$ ipython --no-banner

In [1]: import numpy as np

In [2]: np.set_printoptions(suppress=True, linewidth=200)

In [3]: M = np.load("run16.npy")

In [4]: M
Out[4]: 
array([[-0.917, -0.31 ,  0.874, -0.989,  0.978,  0.992, -0.986,  0.901, -0.414],
       [-0.786, -0.327,  0.664, -0.933,  0.885,  0.951, -0.925,  0.744, -0.363],
       [ 0.691,  0.405, -0.462,  0.851, -0.753, -0.89 ,  0.843, -0.617,  0.388],
       [-0.706, -0.887, -0.336, -0.647,  0.139,  0.811, -0.691,  0.414, -0.789],
       [-0.68 , -0.235,  0.572, -0.869,  0.808,  0.896, -0.856,  0.641, -0.273],
       [-0.653, -0.43 ,  0.38 , -0.808,  0.686,  0.856, -0.8  ,  0.565, -0.397],
       [ 0.749,  0.178, -0.691,  0.923, -0.885, -0.939,  0.912, -0.726,  0.254],
       [ 0.968,  0.11 , -0.967,  0.998, -0.997, -0.999,  0.998, -0.967,  0.354],
       [ 0.565,  0.478, -0.197,  0.686, -0.508, -0.762,  0.686, -0.446,  0.414],
       [ 0.254, -0.3  , -0.501,  0.558, -0.604, -0.53 ,  0.515, -0.345, -0.168],
       [-0.47 , -0.879, -0.604, -0.139, -0.397,  0.43 , -0.245,  0.08 , -0.757],
       [-0.753,  0.397,  0.885, -0.961,  0.961,  0.961, -0.949,  0.808,  0.139],
       [-0.992, -0.883,  0.929, -0.999,  0.997,  1.   , -0.999,  0.982, -0.869],
       [-0.264,  0.721,  0.8  , -0.753,  0.851,  0.675, -0.691,  0.508,  0.515],
       [ 0.07 ,  0.876,  0.818, -0.558,  0.808,  0.336, -0.446,  0.345,  0.726],
       [-0.934, -0.07 ,  0.935, -0.994,  0.99 ,  0.996, -0.992,  0.933, -0.282],
       [-0.397,  0.178,  0.537, -0.686,  0.686,  0.686, -0.653,  0.446,  0.06 ],
       [-0.997, -0.915,  0.967, -1.   ,  0.999,  1.   , -1.   ,  0.993, -0.909],
       [-0.716, -0.922, -0.462, -0.604,  0.   ,  0.8  , -0.664,  0.38 , -0.834],
       [-0.986, -0.617,  0.96 , -0.999,  0.998,  1.   , -0.999,  0.979, -0.686],
       [ 0.446, -0.762, -0.885,  0.885, -0.933, -0.845,  0.845, -0.664, -0.537],
       [-0.706, -0.887, -0.336, -0.647,  0.139,  0.811, -0.691,  0.414, -0.789],
       [-0.927, -0.933,  0.197, -0.961,  0.808,  0.985, -0.964,  0.808, -0.876],
       [-0.996, -0.998,  0.197, -0.999,  0.961,  1.   , -0.999,  0.969, -0.992],
       [ 0.831,  0.706, -0.422,  0.923, -0.808, -0.955,  0.922, -0.726,  0.641],
       [-0.188,  0.273,  0.422, -0.454,  0.508,  0.422, -0.414,  0.273,  0.159],
       [-0.3  ,  0.485,  0.664, -0.686,  0.753,  0.641, -0.635,  0.446,  0.3  ],
       [ 0.159,  0.129, -0.05 ,  0.207, -0.139, -0.245,  0.207, -0.119,  0.11 ],
       [-0.907, -0.814,  0.501, -0.966,  0.885,  0.983, -0.965,  0.821, -0.753],
       [ 1.   ,  0.999, -0.956,  1.   , -1.   , -1.   ,  1.   , -0.999,  0.997],
       [-0.872, -0.923, -0.05 , -0.9  ,  0.604,  0.957, -0.91 ,  0.686, -0.854],
       [ 0.414,  0.01 , -0.422,  0.647, -0.604, -0.67 ,  0.623, -0.414,  0.07 ],
       [-0.01 ,  0.537,  0.501, -0.336,  0.508,  0.226, -0.273,  0.197,  0.38 ],
       [-0.98 , -0.983,  0.245, -0.992,  0.912,  0.998, -0.992,  0.915, -0.959],
       [ 0.986,  0.617, -0.96 ,  0.999, -0.998, -1.   ,  0.999, -0.979,  0.686],
       [-0.999, -0.973,  0.967, -1.   ,  1.   ,  1.   , -1.   ,  0.996, -0.963],
       [-0.585, -0.905, -0.572, -0.336, -0.273,  0.611, -0.43 ,  0.197, -0.8  ],
       [-0.793, -0.485,  0.572, -0.923,  0.851,  0.948, -0.917,  0.726, -0.47 ],
       [-0.97 , -0.797,  0.834, -0.996,  0.983,  0.998, -0.995,  0.943, -0.774]])

In [5]: # row 21 repeats row 3

In [6]: labels = M[:, 7] > np.median(M[:, 7])

In [7]: r0 = M[labels].mean(axis=0) - M[~labels].mean(axis=0)

In [8]: r0.round(3)
Out[8]: array([-1.001, -0.553,  0.915, -1.117,  1.153,  1.101, -1.103,  1.01 , -0.607])

In [9]: ((M - M.mean(axis=0)) @ r0 > 0).astype(int)
Out[9]: array([1, 1, 0, 1, 1, 1, 0, 0, 0, 0, 0, 1, 1, 1, 1, 1, 1, 1, 1, 1, 0, 1, 1, 1, 0, 1, 1, 0, 1, 0, 1, 0, 0, 1, 0, 1, 0, 1, 1])

In [10]: basis = M[[35, 4]].astype(float)

In [11]: for _ in range(5):
    ...:     labels = np.linalg.norm(M[:, None] - basis, axis=-1).argmin(axis=1)
    ...:     basis = np.array([M[labels == j].mean(axis=0) for j in range(2)])
    ...: 

In [12]: labels
Out[12]: array([0, 0, 1, 0, 0, 0, 1, 1, 1, 1, 0, 0, 0, 0, 0, 0, 0, 0, 0, 0, 1, 0, 0, 0, 1, 0, 0, 1, 0, 1, 0, 1, 0, 0, 1, 0, 0, 0, 0])

In [13]: np.abs(basis[1] - basis[0]).argmax()
Out[13]: np.int64(5)

In [14]: dist = np.linalg.norm(M[:, None] - M[None], axis=-1)

In [15]: (dist + 1e9 * np.eye(39)).round(6).argmin(axis=1)
Out[15]: array([15, 37,  6, 21,  1,  4,  2,  6,  2, 31, 36, 15, 17, 26, 13,  0, 26, 12,  3, 38,  9,  3, 33, 33,  2, 32, 13,  9, 22, 34, 22,  9, 25, 23, 29, 17, 10,  1, 12])

In [16]: dist.shape
Out[16]: (39, 39)

In [17]: r0 = np.array([2, 1])

In [18]: np.round(np.convolve(M[21], r0), 3)
Out[18]: array([-1.412, -2.48 , -1.559, -1.63 , -0.369,  1.761, -0.571,  0.137, -1.164, -0.789])

In [19]: np.round(np.polyval(r0, M[21]), 3)
Out[19]: array([-0.412, -0.774,  0.328, -0.294,  1.278,  2.622, -0.382,  1.828, -0.578])

In [20]: np.cross(M[21, :3], M[3, :3])
Out[20]: array([0., 0., 0.])

In [21]: A = np.load("x.npy")

In [22]: A.round(3)
Out[22]: 
array([[0.25 , 0.   , 0.   , 0.75 ],
       [0.   , 0.571, 0.   , 0.429],
       [0.333, 0.167, 0.167, 0.333],
       [0.333, 0.   , 0.222, 0.444]])

In [23]: A2 = np.linalg.inv(A)

In [24]: np.round(np.linalg.inv(A2), 3) + 0
Out[24]: 
array([[0.25 , 0.   , 0.   , 0.75 ],
       [0.   , 0.571, 0.   , 0.429],
       [0.333, 0.167, 0.167, 0.333],
       [0.333, 0.   , 0.222, 0.444]])

In [25]: np.round(A @ A2, 3) + 0
Out[25]: 
array([[1., 0., 0., 0.],
       [0., 1., 0., 0.],
       [0., 0., 1., 0.],
       [0., 0., 0., 1.]])

In [26]: (np.abs(A2) > 1e-9).astype(int)
Out[26]: 
array([[1, 1, 1, 1],
       [1, 1, 1, 1],
       [1, 1, 1, 1],
       [1, 1, 1, 1]])

In [27]: round(np.linalg.det(A) * np.linalg.det(A2), 3)
Out[27]: np.float64(1.0)

In [28]: round(np.linalg.cond(A), 3)
Out[28]: np.float64(19.122)

In [29]: A2.round(3)
Out[29]: 
array([[ 1.333, -2.333,  8.   , -6.   ],
       [-0.667,  1.167,  2.   , -1.5  ],
       [-3.778,  1.944, -6.667,  9.5  ],
       [ 0.889,  0.778, -2.667,  2.   ]])
